$ python -q
>>> import numpy as np
>>> np.set_printoptions(suppress=True, linewidth=140)
>>> rd = lambda a: np.round(a, 2) + 0
>>> arr = np.load("layer2.npy")
>>> print(rd(arr))
[[-0.38 -0.1  -0.34  0.23  0.24  0.2  -0.13]
 [-0.41 -0.28 -0.08  0.04 -0.2  -0.2   0.22]
 [-0.3  -0.07 -0.08  0.02  0.31 -0.23  0.25]
 [-0.3   0.17 -0.05 -0.26  0.35 -0.11 -0.44]
 [-0.23 -0.12 -0.13 -0.38 -0.03 -0.5   0.24]
 [ 0.26  0.19  0.04 -0.2   0.57 -0.05  0.08]
 [ 0.3  -0.33 -0.4   0.    0.39 -0.15 -0.04]
 [ 0.04  0.44 -0.11  0.22 -0.04 -0.36 -0.42]
 [-0.23 -0.42 -0.01 -0.05  0.08  0.44 -0.39]
 [ 0.38 -0.27 -0.04 -0.36  0.05  0.16  0.1 ]
 [-0.11  0.41 -0.32  0.2   0.17  0.4   0.5 ]
 [-0.3   0.22  0.46 -0.45  0.15  0.22  0.08]
 [ 0.    0.24 -0.6  -0.52 -0.38  0.16 -0.1 ]]
>>> O, R = np.linalg.qr(arr)
>>> print(rd(abs(R[0, 0])), rd(np.linalg.norm(arr[:, 0])))
1.0 1.0
>>> print(rd(R))
[[1. 0. 0. 0. 0. 0. 0.]
 [0. 1. 0. 0. 0. 0. 0.]
 [0. 0. 1. 0. 0. 0. 0.]
 [0. 0. 0. 1. 0. 0. 0.]
 [0. 0. 0. 0. 1. 0. 0.]
 [0. 0. 0. 0. 0. 1. 0.]
 [0. 0. 0. 0. 0. 0. 1.]]
>>> print(np.allclose(R.T @ R, arr.T @ arr))
True
>>> print(O.shape, R.shape)
(13, 7) (7, 7)
>>> print(rd(O @ R))
[[-0.38 -0.1  -0.34  0.23  0.24  0.2  -0.13]
 [-0.41 -0.28 -0.08  0.04 -0.2  -0.2   0.22]
 [-0.3  -0.07 -0.08  0.02  0.31 -0.23  0.25]
 [-0.3   0.17 -0.05 -0.26  0.35 -0.11 -0.44]
 [-0.23 -0.12 -0.13 -0.38 -0.03 -0.5   0.24]
 [ 0.26  0.19  0.04 -0.2   0.57 -0.05  0.08]
 [ 0.3  -0.33 -0.4   0.    0.39 -0.15 -0.04]
 [ 0.04  0.44 -0.11  0.22 -0.04 -0.36 -0.42]
 [-0.23 -0.42 -0.01 -0.05  0.08  0.44 -0.39]
 [ 0.38 -0.27 -0.04 -0.36  0.05  0.16  0.1 ]
 [-0.11  0.41 -0.32  0.2   0.17  0.4   0.5 ]
 [-0.3   0.22  0.46 -0.45  0.15  0.22  0.08]
 [ 0.    0.24 -0.6  -0.52 -0.38  0.16 -0.1 ]]
>>> W0 = np.load("out8.npy")
>>> print(W0)
[[ 1.  8.  0. 10.  8.  6.]
 [ 8. 13.  0. 20. 16. 12.]
 [ 0.  0. -3.  0.  0.  0.]
 [10. 20.  0. 22. 20. 15.]
 [ 8. 16.  0. 20. 13. 12.]
 [ 6. 12.  0. 15. 12.  6.]]
>>> w, evecs = np.linalg.eigh(W0)
>>> vec = np.array([4, 0, -2, -3, 2, -5])
>>> print(rd(evecs * np.abs(w) @ evecs.T))
[[ 6.66  7.31  0.    9.14  7.31  5.49]
 [ 7.31 17.63  0.   18.29 14.63 10.97]
 [ 0.    0.    3.    0.    0.    0.  ]
 [ 9.14 18.29  0.   25.86 18.29 13.71]
 [ 7.31 14.63  0.   18.29 17.63 10.97]
 [ 5.49 10.97  0.   13.71 10.97 11.23]]
>>> print(rd(vec @ W0 @ vec / (vec @ vec)), rd(w[0]), w[-1])
0.38 -3.0 67.0
>>> print(rd(np.linalg.eigvalsh(W0[1:, 1:])))
[-3. -3. -3. -3. 63.]
>>> print(vec @ W0 @ vec)
22.0
>>> rng = np.random.default_rng(698153)
>>> lab = rng.permutation(6)
>>> print(lab)
[4 5 0 3 1 2]
>>> other = W0[lab][:, lab]
>>> print(np.diag(other))
[13.  6.  1. 22. 13. -3.]
>>> print(np.trace(other))
52.0
>>> print(other)
[[13. 12.  8. 20. 16.  0.]
 [12.  6.  6. 15. 12.  0.]
 [ 8.  6.  1. 10.  8.  0.]
 [20. 15. 10. 22. 20.  0.]
 [16. 12.  8. 20. 13.  0.]
 [ 0.  0.  0.  0.  0. -3.]]
>>> print(rd(np.linalg.det(other)), rd(np.linalg.det(W0[lab])))
-16281.0 -16281.0
>>> print(np.allclose(other, W0))
False
>>> print(np.linalg.cond(W0) > 100)
False
>>> print(rd(np.linalg.norm(W0, 2) / np.linalg.norm(W0)))
1.0
>>> print(round(np.log10(np.linalg.cond(W0))))
1
>>> O, R = np.linalg.qr(W0)
>>> print(rd(abs(R[0, 0])), rd(np.linalg.norm(W0[:, 0])))
16.28 16.28
>>> print(np.trace(O @ O.T))
6.0
>>> print(O.shape, R.shape)
(6, 6) (6, 6)
>>> print(rd(O))
[[-0.06  0.92  0.    0.35  0.16 -0.1 ]
 [-0.49 -0.37  0.    0.69  0.32 -0.19]
 [ 0.    0.    1.    0.    0.    0.  ]
 [-0.61  0.1   0.   -0.63  0.4  -0.24]
 [-0.49  0.08  0.    0.03 -0.84 -0.19]
 [-0.37  0.06  0.    0.02  0.01  0.93]]
>>> print(np.allclose(R.T @ R, W0.T @ W0))
True
>>> print(rd(R))
[[-16.28 -31.45   0.   -39.31 -31.45 -23.59]
 [  0.     6.62   0.     6.57   5.26   3.94]
 [  0.     0.    -3.     0.     0.     0.  ]
 [  0.     0.     0.     4.49   1.99   1.49]
 [  0.     0.     0.     0.     3.49   0.69]
 [  0.     0.     0.     0.     0.    -3.21]]
>>> other = np.array([[-3, 0], [-1, -1], [-1, 1]])
>>> F = np.tile(other, (2, 3))
>>> print(F)
[[-3  0 -3  0 -3  0]
 [-1 -1 -1 -1 -1 -1]
 [-1  1 -1  1 -1  1]
 [-3  0 -3  0 -3  0]
 [-1 -1 -1 -1 -1 -1]
 [-1  1 -1  1 -1  1]]
>>> # column 2 repeats column 0
>>> rank = np.linalg.matrix_rank(F)
>>> print(rank)
2
>>> ns = np.linalg.svd(F)[2][rank:].T
>>> print(rd(F @ ns))
[[0. 0. 0. 0.]
 [0. 0. 0. 0.]
 [0. 0. 0. 0.]
 [0. 0. 0. 0.]
 [0. 0. 0. 0.]
 [0. 0. 0. 0.]]
>>> print([int(np.linalg.matrix_rank(np.delete(F, i, axis=0))) for i in range(6)])
[2, 2, 2, 2, 2, 2]
>>> print([int(np.linalg.matrix_rank(F[:, :j + 1])) for j in range(6)])
[1, 2, 2, 2, 2, 2]
>>> print(np.unique(F.round(6), axis=0).shape)
(3, 6)
>>> print(rd(np.trace(np.linalg.pinv(F) @ F)))
2.0
>>> print(rd(np.linalg.det(F)))
0.0
>>> print(np.trace(F))
-5
>>> U, sv, vt = np.linalg.svd(F)
>>> evecs = vt[:(sv > 1e-8).sum()]
>>> vec = F[1] + 5 * F[5] + rng.integers(2) * np.eye(6)[3]
>>> print(vec)
[-6.  4. -6.  5. -6.  4.]
>>> print(rd(np.diag(evecs.T @ evecs)))
[0.33 0.33 0.33 0.33 0.33 0.33]
>>> print(np.linalg.matrix_rank(np.vstack([F, vec])))
3
>>> print(rd(np.linalg.norm(vec - evecs.T @ evecs @ vec)))
0.82
>>> other = arr / np.sqrt((arr ** 2).mean(axis=1, keepdims=True))
>>> print(np.linalg.matrix_rank(arr - arr.mean(axis=1, keepdims=True)))
6
>>> print(rd(other[7]))
[ 0.13  1.56 -0.38  0.77 -0.13 -1.25 -1.49]
>>> print(rd(np.linalg.norm(other, axis=1)))
[2.65 2.65 2.65 2.65 2.65 2.65 2.65 2.65 2.65 2.65 2.65 2.65 2.65]
>>> other = np.array([[-0.6, 0.6],
...     [-1.1, -0.5],
...     [1.1, -0.4],
...     [1.3, -0.8],
...     [-1.3, 2.3],
...     [1.8, 0.7],
...     [-0.7, -1.7],
...     [-1.9, -0.6],
...     [0.1, -0.8],
...     [-1.6, -0.8],
...     [-0.3, 1.0],
...     [0.8, -1.0],
...     [-0.7, 2.1],
...     [0.7, -0.8]])
>>> cent = np.array([[1.3, 1.2, 0.6, 0.6, 0.0, -0.6], [-1.1, 0.2, 0.2, -0.5, -0.1, -0.4]])
>>> data = other @ cent
>>> print(rd(data))
[[-1.44 -0.6  -0.24 -0.66 -0.06  0.12]
 [-0.88 -1.42 -0.76 -0.41  0.05  0.86]
 [ 1.87  1.24  0.58  0.86  0.04 -0.5 ]
 [ 2.57  1.4   0.62  1.18  0.08 -0.46]
 [-4.22 -1.1  -0.32 -1.93 -0.23 -0.14]
 [ 1.57  2.3   1.22  0.73 -0.07 -1.36]
 [ 0.96 -1.18 -0.76  0.43  0.17  1.1 ]
 [-1.81 -2.4  -1.26 -0.84  0.06  1.38]
 [ 1.01 -0.04 -0.1   0.46  0.08  0.26]
 [-1.2  -2.08 -1.12 -0.56  0.08  1.28]
 [-1.49 -0.16  0.02 -0.68 -0.1  -0.22]
 [ 2.14  0.76  0.28  0.98  0.1  -0.08]
 [-3.22 -0.42  0.   -1.47 -0.21 -0.42]
 [ 1.79  0.68  0.26  0.82  0.08 -0.1 ]]
>>> other = F + rng.integers(-2, 3, (6, 2)) @ rng.integers(-2, 3, (2, 6))
>>> print(other)
[[-3  2 -2  2 -5  0]
 [-1 -5 -2 -5  3  0]
 [-1 -3 -3 -3  3  1]
 [-3  0 -2  0 -3  1]
 [-1  5  0  5 -7 -3]
 [-1 -7 -3 -7  7  3]]
>>> print(np.linalg.matrix_rank(other - F, tol=1e-8))
2
>>> print(other - F)
[[ 0  2  1  2 -2  0]
 [ 0 -4 -1 -4  4  1]
 [ 0 -4 -2 -4  4  0]
 [ 0  0  1  0  0  1]
 [ 0  6  1  6 -6 -2]
 [ 0 -8 -2 -8  8  2]]
>>> print(np.abs(other - F).sum(axis=1))
[ 7 14 14  2 21 28]
>>> ang = np.radians(30)
>>> R = np.eye(6)
>>> R[2, 2] = R[1, 1] = np.cos(ang)
>>> R[2, 1], R[1, 2] = -np.sin(ang), np.sin(ang)
>>> print(rd(R))
[[ 1.    0.    0.    0.    0.    0.  ]
 [ 0.    0.87  0.5   0.    0.    0.  ]
 [ 0.   -0.5   0.87  0.    0.    0.  ]
 [ 0.    0.    0.    1.    0.    0.  ]
 [ 0.    0.    0.    0.    1.    0.  ]
 [ 0.    0.    0.    0.    0.    1.  ]]
>>> other = F @ R.T
>>> print(rd(np.linalg.det(R)), rd(np.trace(R)))
1.0 5.73
>>> print(rd(np.abs(other - F).max(axis=0)))
[0.   1.5  0.63 0.   0.   0.  ]
>>> print(np.linalg.matrix_rank(F, rtol=0.1))
2
>>> print(rd(np.linalg.norm(F, 2) / np.linalg.norm(F)))
0.92
>>> print([round(float(x), 2) for x in np.linalg.svd(F, compute_uv=False)[:3]])
[8.12, 3.46, 0.0]
>>> print(np.argsort(-np.linalg.norm(F, axis=0).round(6), kind="stable")[:3])
[0 2 4]
>>> other = np.array([[-2, -5], [-3, -1], [0, 4], [0, 1], [1, -1], [1, 1]])
>>> print(np.einsum("ik,kj->ij", F, other))
[[ 3  6]
 [ 3  1]
 [-1  3]
 [ 3  6]
 [ 3  1]
 [-1  3]]
>>> print(np.einsum("ij->j", F))
[-10   0 -10   0 -10   0]
>>> print(F @ other)
[[ 3  6]
 [ 3  1]
 [-1  3]
 [ 3  6]
 [ 3  1]
 [-1  3]]
>>> print(np.vstack([F, other.T]).shape)
(8, 6)
>>> print(other.T @ F.T)
[[ 3  3 -1  3  3 -1]
 [ 6  1  3  6  1  3]]
>>> print(np.einsum("ik,kj->ji", F, other))
[[ 3  3 -1  3  3 -1]
 [ 6  1  3  6  1  3]]
>>> print(np.linalg.matrix_rank(F @ other))
2
